$ python -q
>>> import numpy as np
>>> import numpy.linalg as la
>>> np.set_printoptions(suppress=True, linewidth=140)
>>> F = np.loadtxt("test5.csv", delimiter=",")
>>> print(F.round(2))
[[-0.98 -0.2  -0.02]
 [ 0.09 -0.34 -0.94]
 [ 0.18 -0.92  0.35]]
>>> print(np.round(la.svd(F, compute_uv=False), 2))
[1. 1. 1.]
>>> print(round(la.det(F.T), 2))
1.0
>>> print(np.round(np.kron(np.eye(2, dtype=int), F), 2))
[[-0.98 -0.2  -0.02 -0.   -0.   -0.  ]
 [ 0.09 -0.34 -0.94  0.   -0.   -0.  ]
 [ 0.18 -0.92  0.35  0.   -0.    0.  ]
 [-0.   -0.   -0.   -0.98 -0.2  -0.02]
 [ 0.   -0.   -0.    0.09 -0.34 -0.94]
 [ 0.   -0.    0.    0.18 -0.92  0.35]]
>>> print(np.round(np.einsum("ij,ji->", F, F), 2))
2.87
>>> print(round(la.det(F[::-1]), 2))
-1.0
>>> print(round(np.abs(la.eigvals(F)).max(), 2))
1.0
>>> print(np.round((F - F.T) / 2, 2))
[[ 0.   -0.15 -0.1 ]
 [ 0.15  0.   -0.01]
 [ 0.1   0.01  0.  ]]
>>> print(round(la.det(F), 2))
1.0
>>> print(np.round(np.trace(F), 2))
-0.97
>>> left, sigma, VT = la.svd(F, full_matrices=False)
>>> print(np.round(left.T @ left, 2) + 0)
[[1. 0. 0.]
 [0. 1. 0.]
 [0. 0. 1.]]
>>> print(left.shape, sigma.shape, VT.shape)
(3, 3) (3,) (3, 3)
>>> print(np.allclose(left * sigma @ VT, F))
True
>>> print(VT @ VT.T)
[[1. 0. 0.]
 [0. 1. 0.]
 [0. 0. 1.]]
>>> print(np.round(sigma / sigma[0], 2))
[1. 1. 1.]
>>> print((sigma > 1e-8).sum())
3
>>> print(np.round(np.cumsum(sigma ** 2) / np.sum(sigma ** 2), 2))
[0.33 0.67 1.  ]
>>> mat = np.load("mat.npy")
>>> print(mat.round(2))
[[ 0.71  0.    0.    0.71]
 [ 0.    1.    0.    0.  ]
 [ 0.    0.    1.    0.  ]
 [-0.71  0.    0.    0.71]]
>>> print(np.round(mat @ mat.T, 2) + 0)
[[1. 0. 0. 0.]
 [0. 1. 0. 0.]
 [0. 0. 1. 0.]
 [0. 0. 0. 1.]]
>>> print(np.round(la.norm(mat, axis=0), 2))
[1. 1. 1. 1.]
>>> vec = np.array([0, -4, 3, 4])
>>> rhs = mat @ vec
>>> b, lr = np.zeros(4), 1 / la.norm(mat, 2) ** 2
>>> for i in range(6):
...     b -= lr * mat.T @ (mat @ b - rhs)
...     if i % 2 == 0: print(i, round(la.norm(mat @ b - rhs), 2))
... 
0 0.0
2 0.0
4 0.0
>>> print(b.round(2) + 0)
[ 0. -4.  3.  4.]
>>> print(np.round(mat.reshape(2, -1), 2))
[[ 0.71  0.    0.    0.71  0.    1.    0.    0.  ]
 [ 0.    0.    1.    0.   -0.71  0.    0.    0.71]]
>>> blk = mat.reshape(4, 2, -1)
>>> print(np.einsum("ihd,jhd->hij", blk, blk).shape)
(2, 4, 4)
>>> print(blk[:, 0].round(2))
[[ 0.71  0.  ]
 [ 0.    1.  ]
 [ 0.    0.  ]
 [-0.71  0.  ]]
>>> print(np.round(np.einsum("ihd,ihd->ih", blk, blk), 2))
[[0.5 0.5]
 [1.  0. ]
 [0.  1. ]
 [0.5 0.5]]
>>> print(blk.shape)
(4, 2, 2)
>>> M, _ = la.qr(np.array([[-0.2, 0.0, 1.1], [0.3, 0.3, 0.8], [0.9, 0.1, 1.5]]))
>>> print(M.round(2))
[[-0.21 -0.15  0.97]
 [ 0.31 -0.95 -0.08]
 [ 0.93  0.28  0.24]]
>>> # orthonormal columns
>>> Y = M / np.sqrt((M ** 2).mean(axis=1, keepdims=True))
>>> print(la.matrix_rank(M - M.mean(axis=1, keepdims=True)))
2
>>> vec = np.array([2, 2, 0])
>>> print(round(float(la.norm(vec)), 2), np.round(la.norm(M @ vec), 2))
2.83 2.83
>>> print(np.round(la.inv(M), 2))
[[-0.21  0.31  0.93]
 [-0.15 -0.95  0.28]
 [ 0.97 -0.08  0.24]]
>>> print(round(la.det(M), 2))
1.0
>>> print(np.round(la.norm(M, axis=0), 2))
[1. 1. 1.]
>>> print(np.round(la.pinv(M), 2))
[[-0.21  0.31  0.93]
 [-0.15 -0.95  0.28]
 [ 0.97 -0.08  0.24]]
>>> print(np.round(la.svd(M, compute_uv=False), 2))
[1. 1. 1.]
>>> Y = np.array([[-5, -4], [1, 6], [-9, -4]])
>>> print(np.round(np.einsum("ik,kj->ij", M, Y), 2))
[[-7.82 -3.94]
 [-1.77 -6.6 ]
 [-6.53 -2.98]]
>>> print(la.matrix_rank(M @ Y))
2
>>> print(np.round(M @ Y, 2))
[[-7.82 -3.94]
 [-1.77 -6.6 ]
 [-6.53 -2.98]]
>>> print(round(float(np.einsum("ij,ji->", M, M)), 2))
2.66
>>> print(round(la.eigvals(M).sum().real, 2))
-0.91
>>> print(round(float(np.einsum("ii->", M)), 2))
-0.91
>>> print(np.round(la.eigvals(M), 2))
[ 1.  +0.j   -0.96+0.29j -0.96-0.29j]
>>> print(round(float(la.det(M[::-1])), 2))
-1.0
>>> arr = np.load("case6.npy")
>>> print(arr)
[[ 0.4  -0.8  -0.33]
 [ 0.3  -1.2  -0.28]
 [ 0.2  -0.2  -0.16]
 [ 0.7  -0.4  -0.66]
 [-2.4   0.9   2.41]
 [-0.7   1.7   0.76]
 [ 1.3   0.5  -1.29]
 [-0.3   0.1   0.3 ]
 [ 0.    0.5   0.08]
 [ 1.   -0.7  -1.05]]
>>> labels = arr[:, 1] > np.median(arr[:, 1])
>>> r0 = arr[labels].mean(axis=0) - arr[~labels].mean(axis=0)
>>> print(((arr - arr.mean(axis=0)) @ r0 > 0).astype(int))
[0 0 0 0 1 1 0 1 1 0]
>>> left, sigma, VT = la.svd(arr)
>>> print(sigma.round(2))
[4.72 2.09 0.1 ]
>>> print(np.argmax(sigma[:-1] / (sigma[1:] + 1e-6)) + 1)
2
>>> Y = left[:, :2] @ np.diag(sigma[:2]) @ VT[:2]
>>> print(round(np.abs(arr - Y).max(), 2))
0.04
>>> print(la.matrix_rank(Y))
2
>>> print(round(float(la.norm(arr - Y) / la.norm(arr)), 2))
0.02
>>> Z = arr[[1, 4]].astype(float)
>>> for _ in range(4):
...     labels = la.norm(arr[:, None] - Z, axis=-1).argmin(axis=1)
...     Z = np.array([arr[labels == j].mean(axis=0) for j in range(2)])
... 
>>> print(labels)
[0 0 0 0 1 1 0 0 0 0]
>>> print(np.bincount(labels))
[8 2]
>>> print(np.round(Z[1] - Z[0], 2))
[-2.    1.58  2.01]
>>> data = np.array([[1, 3, -2], [-3, 3, 6], [1, 1, -2], [3, -1, -6]])
>>> # null space of dimension 1
>>> rng = np.random.default_rng(1635)
>>> Y = data + rng.integers(-2, 3, (4, 2)) @ rng.integers(-2, 3, (2, 3))
>>> print(Y)
[[ 2 -1 -8]
 [-2  5  6]
 [ 3  1 -6]
 [ 3  1 -4]]
>>> print(Y - data)
[[ 1 -4 -6]
 [ 1  2  0]
 [ 2  0 -4]
 [ 0  2  2]]
>>> print(la.lstsq(data[:-1].T, data[-1])[2])
2
>>> print(round(np.trace(la.pinv(data) @ data), 2))
2.0
>>> feats = np.load("sample2.npy")
>>> print(feats)
[[ 3  2 -2]
 [-2  3  2]
 [ 2 -2  3]]
>>> t = np.radians(45)
>>> R = np.eye(3)
>>> R[0, 0] = R[1, 1] = np.cos(t)
>>> R[0, 1], R[1, 0] = -np.sin(t), np.sin(t)
>>> print(R.round(2))
[[ 0.71 -0.71  0.  ]
 [ 0.71  0.71  0.  ]
 [ 0.    0.    1.  ]]
>>> Y = feats @ R.T
>>> print(np.allclose(feats @ feats.T, Y @ Y.T))
True
>>> print(round(float(la.det(R)), 2), round(np.trace(R), 2))
1.0 2.41
>>> q, vecs = la.qr(feats[:, :1])[0], la.qr(feats[:, 1:])[0]
>>> sigma = la.svd(q.T @ vecs, compute_uv=False)
>>> print((sigma > 0.9).sum())
0
>>> print(np.round(np.degrees(np.arccos(sigma.clip(0, 1))), 2))
[67.63]
>>> print(round(la.norm(q @ q.T - vecs @ vecs.T, 2), 2))
1.0
>>> print(sigma.round(2))
[0.38]
>>> vec = np.array([-1, -3, -2])
>>> rhs = feats @ vec
>>> b, lr = np.zeros(3), 1 / la.norm(feats, 2) ** 2
>>> for i in range(300):
...     b -= lr * feats.T @ (feats @ b - rhs)
...     if i % 50 == 0: print(i, round(la.norm(feats @ b - rhs), 2))
... 
0 5.94
50 0.0
100 0.0
150 0.0
200 0.0
250 0.0
>>> print(b.round(2))
[-1. -3. -2.]
>>> print(round(la.cond(feats), 2))
1.53
>>> print(np.kron(np.eye(2, dtype=int), feats))
[[ 3  2 -2  0  0  0]
 [-2  3  2  0  0  0]
 [ 2 -2  3  0  0  0]
 [ 0  0  0  3  2 -2]
 [ 0  0  0 -2  3  2]
 [ 0  0  0  2 -2  3]]
>>> print(np.round(la.det(feats.T), 2))
63.0
>>> print(np.round(np.poly(feats), 2))
[  1.  -9.  39. -63.]
>>> print(np.round(la.det(feats[::-1]), 2))
-63.0
>>> Y = arr / np.sqrt((arr ** 2).mean(axis=1, keepdims=True))
>>> print(np.round(la.norm(Y, axis=1), 2))
[1.73 1.73 1.73 1.73 1.73 1.73 1.73 1.73 1.73 1.73]
>>> print(la.matrix_rank(arr - arr.mean(axis=1, keepdims=True)))
2
>>> print(la.matrix_rank(Y) == la.matrix_rank(arr))
True
>>> m1 = np.array([[0.0, 0.0, 0.0, 1.0],
...     [0.0, 0.0, 0.0, 1.0],
...     [0.0, 0.0, 0.0, 0.0],
...     [1.0, 1.0, 0.0, 0.0]])
>>> vals, vecs = la.eigh(m1)
>>> vec = np.array([1, 2, 2, 2])
>>> print(np.round(la.eigvalsh(m1[1:, 1:]), 2))
[-1.  0.  1.]
>>> print(np.round(vecs * np.maximum(vals, 0) @ vecs.T, 2))
[[0.35 0.35 0.   0.5 ]
 [0.35 0.35 0.   0.5 ]
 [0.   0.   0.   0.  ]
 [0.5  0.5  0.   0.71]]
>>> print(np.round(vecs * np.abs(vals) @ vecs.T, 2) + 0)
[[0.71 0.71 0.   0.  ]
 [0.71 0.71 0.   0.  ]
 [0.   0.   0.   0.  ]
 [0.   0.   0.   1.41]]
>>> vals, vecs = la.eigh(m1)
>>> print(np.round(la.svd(m1, compute_uv=False), 2))
[1.41 1.41 0.   0.  ]
>>> print(np.round(la.eigvalsh(m1 @ m1), 2))
[0. 0. 2. 2.]
>>> print(vals.round(2) + 0)
[-1.41  0.    0.    1.41]
>>> print((vals > 1e-8).sum(), (vals < -1e-8).sum())
1 1
>>> left, sigma, VT = la.svd(m1)
>>> vecs = VT[:(sigma > 1e-8).sum()]
>>> vec = m1[2] + -1 * m1[3] + rng.integers(2) * np.eye(4)[1]
>>> print(vec)
[-1.  0.  0.  0.]
>>> print(round(float(la.norm(vec - vecs.T @ vecs @ vec)), 2))
0.71
>>> print(np.allclose(vecs.T @ vecs @ vec, vec))
False
>>> X = np.load("run5.npy")
>>> print(X.round(2))
[[-0.46  0.63  0.63]
 [ 0.63  0.73 -0.27]
 [ 0.63 -0.27  0.73]]
>>> # symmetric, so the eigenvalues are real
>>> r0, r1 = X[2], X[0]
>>> print(r0 @ r1)
0.0
>>> print(r0 @ r0)
1.0
>>> pr = (r0 @ r1) / (r0 @ r0) * r0
>>> print(np.round(np.outer(r0, r1), 2))
[[-0.29  0.39  0.39]
 [ 0.12 -0.17 -0.17]
 [-0.34  0.46  0.46]]
>>> print(round(la.norm(r0 + r1) ** 2 + la.norm(r0 - r1) ** 2, 2))
4.0
>>> print((r1 - pr) @ r0)
0.0
>>> print(pr)
[ 0. -0.  0.]
>>> vals, vecs = la.eig(X)
>>> print(np.round(np.sort(la.eigvals(X @ X)), 2))
[1. 1. 1.]
>>> print(round(float(np.prod(vals)), 2))
-1.0
>>> print(vals.round(2))
[-1.  1.  1.]
>>> print(np.round(np.sort(la.eigvals(X.T)), 2))
[-1.  1.  1.]
>>> print(np.round(X @ vecs[:, 0] - vals[0] * vecs[:, 0], 2) + 0)
[0. 0. 0.]
